>>> import numpy as np
>>> np.set_printoptions(suppress=True, linewidth=120)
>>> A = np.load("test3.npy")
>>> A.round(3)
array([[ 0.453,  0.438, -1.446, -1.916, -0.763, -0.606, -1.013, -0.677,  0.518, -0.377],
       [-0.905,  1.714,  0.578, -0.37 ,  0.775,  0.836, -1.16 , -0.75 , -0.952,  0.812],
       [-0.453,  0.648,  1.729, -0.741, -1.953, -0.669,  0.411,  0.579,  0.026,  0.264],
       [ 0.792,  0.098,  1.516, -0.307,  1.245, -1.055, -0.688, -0.188,  0.111, -1.669],
       [ 0.453,  1.356,  0.052, -0.583,  0.873,  0.719,  1.112,  0.732,  1.873,  0.229],
       [ 2.037, -0.536,  0.676, -0.03 , -0.501,  1.294, -1.171,  0.402,  0.045,  0.804],
       [ 0.113, -1.06 ,  0.617, -1.541,  0.366,  0.842,  1.429, -1.372, -0.575,  0.104],
       [ 1.358,  1.229, -0.645,  0.011, -0.108, -0.194,  1.066,  0.572, -1.872, -0.458],
       [-0.339,  0.423, -0.022,  0.563, -1.029,  1.711, -0.035, -0.513,  0.242, -2.02 ],
       [-0.905, -0.708, -0.173, -1.232,  0.488,  0.714, -0.443,  2.107, -0.637, -0.586]])
>>> O, V = np.linalg.qr(A[:, :3])[0], np.linalg.qr(A[:, 3:])[0]
>>> s = np.linalg.svd(O.T @ V, compute_uv=False)
>>> (s > 0.9).sum()
np.int64(0)
>>> s.round(3) + 0
array([0., 0., 0.])
>>> np.round(np.degrees(np.arccos(s.clip(0, 1))), 3)
array([90., 90., 90.])
>>> rng = np.random.default_rng(87)
>>> labels = rng.permutation(10)
>>> labels
array([3, 5, 0, 6, 2, 9, 1, 7, 8, 4])
>>> out = A[labels][:, labels]
>>> out.round(3)
array([[-0.307, -1.055,  0.792, -0.688,  1.516, -1.669,  0.098, -0.188,  0.111,  1.245],
       [-0.03 ,  1.294,  2.037, -1.171,  0.676,  0.804, -0.536,  0.402,  0.045, -0.501],
       [-1.916, -0.606,  0.453, -1.013, -1.446, -0.377,  0.438, -0.677,  0.518, -0.763],
       [-1.541,  0.842,  0.113,  1.429,  0.617,  0.104, -1.06 , -1.372, -0.575,  0.366],
       [-0.741, -0.669, -0.453,  0.411,  1.729,  0.264,  0.648,  0.579,  0.026, -1.953],
       [-1.232,  0.714, -0.905, -0.443, -0.173, -0.586, -0.708,  2.107, -0.637,  0.488],
       [-0.37 ,  0.836, -0.905, -1.16 ,  0.578,  0.812,  1.714, -0.75 , -0.952,  0.775],
       [ 0.011, -0.194,  1.358,  1.066, -0.645, -0.458,  1.229,  0.572, -1.872, -0.108],
       [ 0.563,  1.711, -0.339, -0.035, -0.022, -2.02 ,  0.423, -0.513,  0.242, -1.029],
       [-0.583,  0.719,  0.453,  1.112,  0.052,  0.229,  1.356,  0.732,  1.873,  0.873]])
>>> np.round(np.trace(out), 3)
np.float64(7.412)
>>> np.round(np.sort(np.abs(np.linalg.eigvals(out))), 3)
array([3., 3., 3., 3., 3., 3., 3., 3., 3., 3.])
>>> out = np.array([[0, 1, 0, 1, 1], [0, 1, 1, 2, 2], [0, 0, 3, 2, 0], [3, 1, 1, 0, 3]])
>>> F = np.block([[np.zeros((4, 4)), out], [out.T, np.zeros((5, 5))]])
>>> F
array([[0., 0., 0., 0., 0., 1., 0., 1., 1.],
       [0., 0., 0., 0., 0., 1., 1., 2., 2.],
       [0., 0., 0., 0., 0., 0., 3., 2., 0.],
       [0., 0., 0., 0., 3., 1., 1., 0., 3.],
       [0., 0., 0., 3., 0., 0., 0., 0., 0.],
       [1., 1., 0., 1., 0., 0., 0., 0., 0.],
       [0., 1., 3., 1., 0., 0., 0., 0., 0.],
       [1., 2., 2., 0., 0., 0., 0., 0., 0.],
       [1., 2., 0., 3., 0., 0., 0., 0., 0.]])
>>> # symmetric
>>> left, s, VT = np.linalg.svd(F)
>>> V = VT[:(s > 1e-8).sum()]
>>> x0 = F[4] + 2 * F[8] + rng.integers(2) * np.eye(9)[0]
>>> x0
array([2., 4., 0., 9., 0., 0., 0., 0., 0.])
>>> np.linalg.matrix_rank(np.vstack([F, x0]))
np.int64(8)
>>> np.round(V.T @ V, 3) + 0
array([[ 1.   ,  0.   ,  0.   ,  0.   ,  0.   ,  0.   ,  0.   ,  0.   ,  0.   ],
       [ 0.   ,  1.   ,  0.   ,  0.   ,  0.   ,  0.   ,  0.   ,  0.   ,  0.   ],
       [ 0.   ,  0.   ,  1.   ,  0.   ,  0.   ,  0.   ,  0.   ,  0.   ,  0.   ],
       [ 0.   ,  0.   ,  0.   ,  1.   ,  0.   ,  0.   ,  0.   ,  0.   ,  0.   ],
       [ 0.   ,  0.   ,  0.   ,  0.   ,  0.768,  0.199,  0.199, -0.299,  0.1  ],
       [ 0.   ,  0.   ,  0.   ,  0.   ,  0.199,  0.829, -0.171,  0.256, -0.085],
       [ 0.   ,  0.   ,  0.   ,  0.   ,  0.199, -0.171,  0.829,  0.256, -0.085],
       [ 0.   ,  0.   ,  0.   ,  0.   , -0.299,  0.256,  0.256,  0.616,  0.128],
       [ 0.   ,  0.   ,  0.   ,  0.   ,  0.1  , -0.085, -0.085,  0.128,  0.957]])
>>> np.allclose(V.T @ V @ x0, x0)
True
>>> m1 = np.abs(np.array([[4, 3, 5, 1, 0],
...     [5, 0, 1, 0, 0],
...     [5, 1, 2, 0, 5],
...     [4, 1, 3, 5, 3],
...     [4, 1, 4, 4, 3]])) + np.eye(5)
>>> m1 = m1 / m1.sum(axis=1, keepdims=True)
>>> m1.round(3)
array([[0.357, 0.214, 0.357, 0.071, 0.   ],
       [0.714, 0.143, 0.143, 0.   , 0.   ],
       [0.357, 0.071, 0.214, 0.   , 0.357],
       [0.235, 0.059, 0.176, 0.353, 0.176],
       [0.235, 0.059, 0.235, 0.235, 0.235]])
>>> labels = rng.permutation(5)
>>> out = m1[:, labels] * rng.choice([-1, 1], 5)
>>> out.round(3)
array([[ 0.214,  0.   , -0.357,  0.071,  0.357],
       [ 0.143,  0.   , -0.143,  0.   ,  0.714],
       [ 0.071,  0.357, -0.214,  0.   ,  0.357],
       [ 0.059,  0.176, -0.176,  0.353,  0.235],
       [ 0.059,  0.235, -0.235,  0.235,  0.235]])
>>> left, _, VT = np.linalg.svd(m1.T @ out)
>>> np.round(np.linalg.lstsq(m1, out)[0], 3) + 0
array([[ 0.,  0.,  0.,  0.,  1.],
       [ 1.,  0.,  0.,  0.,  0.],
       [ 0.,  0., -1.,  0.,  0.],
       [ 0.,  0.,  0.,  1.,  0.],
       [ 0.,  1.,  0.,  0.,  0.]])
>>> labels
array([1, 4, 2, 3, 0])
>>> np.round(left @ VT, 3) + 0
array([[ 0.,  0.,  0.,  0.,  1.],
       [ 1.,  0.,  0.,  0.,  0.],
       [ 0.,  0., -1.,  0.,  0.],
       [ 0.,  0.,  0.,  1.,  0.],
       [ 0.,  1.,  0.,  0.,  0.]])
>>> [round(float(x), 3) for x in np.linalg.svd(out, compute_uv=False)[:3]]
[1.13, 0.468, 0.291]
>>> np.linalg.matrix_rank(out, rtol=0.1)
np.int64(4)
>>> np.linalg.cond(out) > 100
np.False_
>>> round(np.log10(np.linalg.cond(out)))
2
>>> m1.sum(axis=1)
array([1., 1., 1., 1., 1.])
>>> pr = np.eye(5)[4]
>>> for _ in range(5):
...     pr = pr @ m1
...     print(pr.round(3))
... 
[0.235 0.059 0.235 0.235 0.235]
[0.321 0.103 0.24  0.155 0.181]
[0.353 0.12  0.251 0.12  0.156]
[0.367 0.127 0.255 0.104 0.147]
[0.372 0.13  0.257 0.098 0.144]
>>> proj = np.triu(np.array([[-5, 1, -4, -3, -4],
...     [0, -3, 4, 4, 1],
...     [2, 4, 4, 4, -5],
...     [-1, -1, -1, 0, -4],
...     [1, -3, -5, -1, -2]]), 1) + np.eye(5)
>>> out = proj @ m1 @ np.linalg.inv(proj)
>>> np.round(np.poly(out), 3)
array([ 1.   , -1.303,  0.228,  0.086, -0.011, -0.001])
>>> round(float(np.trace(out)), 3), round(np.trace(m1), 3)
(1.303, np.float64(1.303))
>>> np.linalg.matrix_rank(out)
np.int64(5)
>>> round(np.linalg.det(m1[::-1]), 3)
np.float64(0.001)
>>> np.round(np.poly(m1), 3)
array([ 1.   , -1.303,  0.228,  0.086, -0.011, -0.001])
>>> np.round(np.linalg.eigvals(m1).sum().real, 3)
np.float64(1.303)
>>> round(float(np.einsum("ij,ji->", m1, m1)), 3)
1.24
>>> round(np.einsum("ii->", m1), 3)
np.float64(1.303)
>>> np.round(np.linalg.eigvals(m1), 3)
array([ 1.   , -0.222,  0.404, -0.041,  0.161])
>>> data = np.load("run16.npy")
>>> data
array([[1.   , 0.7  , 0.49 , 0.343, 0.24 , 0.168, 0.118],
       [0.7  , 1.   , 0.7  , 0.49 , 0.343, 0.24 , 0.168],
       [0.49 , 0.7  , 1.   , 0.7  , 0.49 , 0.343, 0.24 ],
       [0.343, 0.49 , 0.7  , 1.   , 0.7  , 0.49 , 0.343],
       [0.24 , 0.343, 0.49 , 0.7  , 1.   , 0.7  , 0.49 ],
       [0.168, 0.24 , 0.343, 0.49 , 0.7  , 1.   , 0.7  ],
       [0.118, 0.168, 0.24 , 0.343, 0.49 , 0.7  , 1.   ]])
>>> C2 = data.T @ data
>>> np.allclose(C2, C2.T)
True
>>> np.round(np.trace(C2), 3), round(float((data ** 2).sum()), 3)
(np.float64(16.709), 16.709)
>>> evals, V = np.linalg.eigvalsh(data)
Traceback (most recent call last):
  File "<python-input-60>", line 1, in <module>
    evals, V = np.linalg.eigvalsh(data)
    ^^^^^^^^
ValueError: too many values to unpack (expected 2)
>>> evals, V = np.linalg.eigh(data)
>>> np.unique(evals.round(6) + 0, return_counts=True)[1]
array([1, 1, 1, 1, 1, 1, 1])
>>> np.round(evals.sum(), 3), np.trace(data)
(np.float64(7.0), np.float64(7.0))
>>> np.round(np.linalg.svd(data, compute_uv=False), 3)
array([3.679, 1.534, 0.709, 0.405, 0.275, 0.214, 0.185])
>>> np.round(np.linalg.eigvalsh(data @ data), 3)
array([ 0.034,  0.046,  0.076,  0.164,  0.503,  2.352, 13.534])
>>> x0 = np.array([-1, -1, -3, -2, 3, -3, 0])
>>> rhs = data @ x0
>>> beta, lr = np.zeros(7), 1 / np.linalg.norm(data, 2) ** 2
>>> for i in range(60):
...     beta -= lr * data.T @ (data @ beta - rhs)
...     if i % 10 == 0: print(i, round(np.linalg.norm(data @ beta - rhs), 3))
... 
0 2.005
10 1.219
20 1.112
30 1.037
40 0.972
50 0.915
>>> beta.round(3)
array([-1.06 , -1.595, -2.114, -1.132,  0.307, -0.817, -0.645])
>>> round(float(np.linalg.cond(data)), 3)
19.898
